% python3 -q
>>> import numpy as np
>>> np.set_printoptions(precision=1, suppress=True, linewidth=200, legacy="1.25")
>>> data = np.load("case10.npy")
>>> data
array([[ 1, -2,  1, -2,  1, -2],
       [ 5,  2,  5,  2,  5,  2],
       [ 4,  1,  4,  1,  4,  1],
       [ 1, -2,  1, -2,  1, -2],
       [ 5,  2,  5,  2,  5,  2],
       [ 4,  1,  4,  1,  4,  1]])
>>> round(float(np.trace(np.linalg.pinv(data) @ data)), 1)
2.0
>>> data @ np.linalg.pinv(data) @ data
array([[ 1., -2.,  1., -2.,  1., -2.],
       [ 5.,  2.,  5.,  2.,  5.,  2.],
       [ 4.,  1.,  4.,  1.,  4.,  1.],
       [ 1., -2.,  1., -2.,  1., -2.],
       [ 5.,  2.,  5.,  2.,  5.,  2.],
       [ 4.,  1.,  4.,  1.,  4.,  1.]])
>>> np.allclose(data[:-1].T @ np.linalg.lstsq(data[:-1].T, data[-1])[0], data[-1])
True
>>> np.round(np.linalg.norm(data, 2) / np.linalg.norm(data), 1)
0.9
>>> print([round(float(x), 1) for x in np.linalg.svd(data, compute_uv=False)[:3]])
[16.6, 5.5, 0.0]
>>> np.linalg.matrix_rank(data, rtol=0.1)
2
>>> np.linalg.cond(data) > 100
True
>>> (data + data.T) / 2
array([[ 1. ,  1.5,  2.5, -0.5,  3. ,  1. ],
       [ 1.5,  2. ,  3. ,  0. ,  3.5,  1.5],
       [ 2.5,  3. ,  4. ,  1. ,  4.5,  2.5],
       [-0.5,  0. ,  1. , -2. ,  1.5, -0.5],
       [ 3. ,  3.5,  4.5,  1.5,  5. ,  3. ],
       [ 1. ,  1.5,  2.5, -0.5,  3. ,  1. ]])
>>> np.round(np.sort(np.abs(np.linalg.eigvals(data))), 1) + 0
array([ 0.,  0.,  0.,  0.,  0., 11.])
>>> np.round(np.abs(np.linalg.eigvals(data)).max(), 1)
11.0
>>> np.trace(data)
11
>>> data @ data
array([[-10,  -1, -10,  -1, -10,  -1],
       [ 70,   7,  70,   7,  70,   7],
       [ 50,   5,  50,   5,  50,   5],
       [-10,  -1, -10,  -1, -10,  -1],
       [ 70,   7,  70,   7,  70,   7],
       [ 50,   5,  50,   5,  50,   5]])
>>> def softmax(z):
...     e = np.exp(z - z.max(axis=-1, keepdims=True))
...     return e / e.sum(axis=-1, keepdims=True)
... 
>>> np.round(softmax(data[2]), 1) + 0
array([0.3, 0. , 0.3, 0. , 0.3, 0. ])
>>> softmax(data).sum(axis=1)
array([1., 1., 1., 1., 1., 1.])
>>> S = data @ data.T / np.sqrt(6)
>>> print(softmax(S)[2] @ data)
[5. 2. 5. 2. 5. 2.]
>>> F = np.array([[1, 5, -2], [5, 0, 0], [2, -1, -2]])
>>> F[2] = F[0]
>>> F
array([[ 1,  5, -2],
       [ 5,  0,  0],
       [ 1,  5, -2]])
>>> F - F[0]
array([[ 0,  0,  0],
       [ 4, -5,  2],
       [ 0,  0,  0]])
>>> np.diff(F, axis=0)
array([[ 4, -5,  2],
       [-4,  5, -2]])
>>> print(F.sum(axis=0))
[ 7 10 -4]
>>> F.mean(axis=0)
array([ 2.3,  3.3, -1.3])
>>> np.abs(F).max()
5
>>> print(np.unravel_index(np.abs(F).argmax(), F.shape))
(0, 1)
>>> np.count_nonzero(F)
7
>>> left, sv, Vt = np.linalg.svd(F)
>>> np.argmax(sv[:-1] / (sv[1:] + 1e-6)) + 1
2
>>> A2 = left[:, :2] @ np.diag(sv[:2]) @ Vt[:2]
>>> np.linalg.matrix_rank(A2)
2
>>> round(np.linalg.norm(F - A2, 2), 1), np.round(sv[2], 1)
(0.0, 0.0)
>>> Z = np.array([[0, -3, -2], [-3, 2, 1], [2, -1, 3]])
>>> rng = np.random.default_rng(15005)
>>> M = (rng.random((22, 3)) < 0.25) @ Z
>>> M
array([[ 2, -1,  3],
       [-3,  2,  1],
       [-3,  2,  1],
       [ 0,  0,  0],
       [ 0,  0,  0],
       [ 2, -4,  1],
       [ 0, -3, -2],
       [ 0, -3, -2],
       [-1, -2,  2],
       [ 2, -1,  3],
       [-3,  2,  1],
       [ 0,  0,  0],
       [ 0,  0,  0],
       [ 0, -3, -2],
       [ 0,  0,  0],
       [-3,  2,  1],
       [ 0,  0,  0],
       [ 2, -4,  1],
       [ 2, -1,  3],
       [ 2, -4,  1],
       [ 0, -3, -2],
       [ 0, -3, -2]])
>>> Xs = (M - M.mean(axis=0)) / M.std(axis=0)
>>> Xs.std(axis=0)
array([1., 1., 1.])
>>> beta = np.linalg.lstsq(np.delete(Xs, 1, axis=1), Xs[:, 1])[0]
>>> beta
array([-0.8,  0.5])
>>> Xs = M - M.mean(axis=0)
>>> left, sv, Vt = np.linalg.svd(Xs, full_matrices=False)
>>> np.abs(Vt[0]).argmax()
1
>>> np.round(sv ** 2 / (sv ** 2).sum(), 1) + 0
array([0.6, 0.3, 0. ])
>>> print(np.abs(Vt[-1]))
[0.7 0.6 0.4]
>>> sv
array([11.5,  8. ,  3.2])
>>> Z = M[[17, 21]].astype(float)
>>> for _ in range(5):
...     lab = np.linalg.norm(M[:, None] - Z, axis=-1).argmin(axis=1)
...     Z = np.array([M[lab == j].mean(axis=0) for j in range(2)])
... 
>>> lab
array([0, 1, 1, 1, 1, 0, 1, 1, 0, 0, 1, 1, 1, 1, 1, 1, 1, 0, 0, 0, 1, 1])
>>> np.bincount(lab)
array([ 7, 15])
>>> Z[1] - Z[0]
array([-2.4,  2. , -2.4])
>>> Z
array([[ 1.6, -2.4,  2. ],
       [-0.8, -0.5, -0.4]])
>>> E = np.loadtxt("arr.csv", delimiter=",")
>>> print(E)
[[-1.9  0.3  0.4]
 [-0.5 -1.1 -1.6]
 [ 0.  -1.6  1.2]]
>>> O, evecs = np.linalg.qr(E[:, :2])[0], np.linalg.qr(E[:, 2:])[0]
>>> sv = np.linalg.svd(O.T @ evecs, compute_uv=False)
>>> print((sv > 0.9).sum())
0
>>> np.degrees(np.arccos(sv.clip(0, 1)))
array([90.])
>>> sv.round(1) + 0
array([0.])
>>> np.round(np.linalg.norm(O @ O.T - evecs @ evecs.T, 2), 1)
1.0
>>> np.round(np.trace(E), 1)
-1.9
>>> np.sort(np.abs(np.linalg.eigvals(E)))
array([2., 2., 2.])
>>> print(np.allclose(E @ E.T, E.T @ E))
True
>>> np.round(E[:, 2] @ E[:, 1], 1)
-0.0
>>> np.round(E.T @ E, 1) + 0
array([[4., 0., 0.],
       [0., 4., 0.],
       [0., 0., 4.]])
>>> np.poly(E)
array([ 1. ,  1.9, -3.8, -8. ])
>>> np.linalg.eigvals(E)
array([-1.9+0.5j, -1.9-0.5j,  2. +0.j ])
>>> np.round(np.linalg.det(2 * E), 1), round(np.linalg.det(E), 1)
(64.0, 8.0)
>>> round(float(np.linalg.det(E.T)), 1)
8.0
>>> print(round(np.einsum("ij,ji->", E, E), 1))
11.1
>>> round(np.linalg.eigvals(E).sum().real, 1)
-1.9
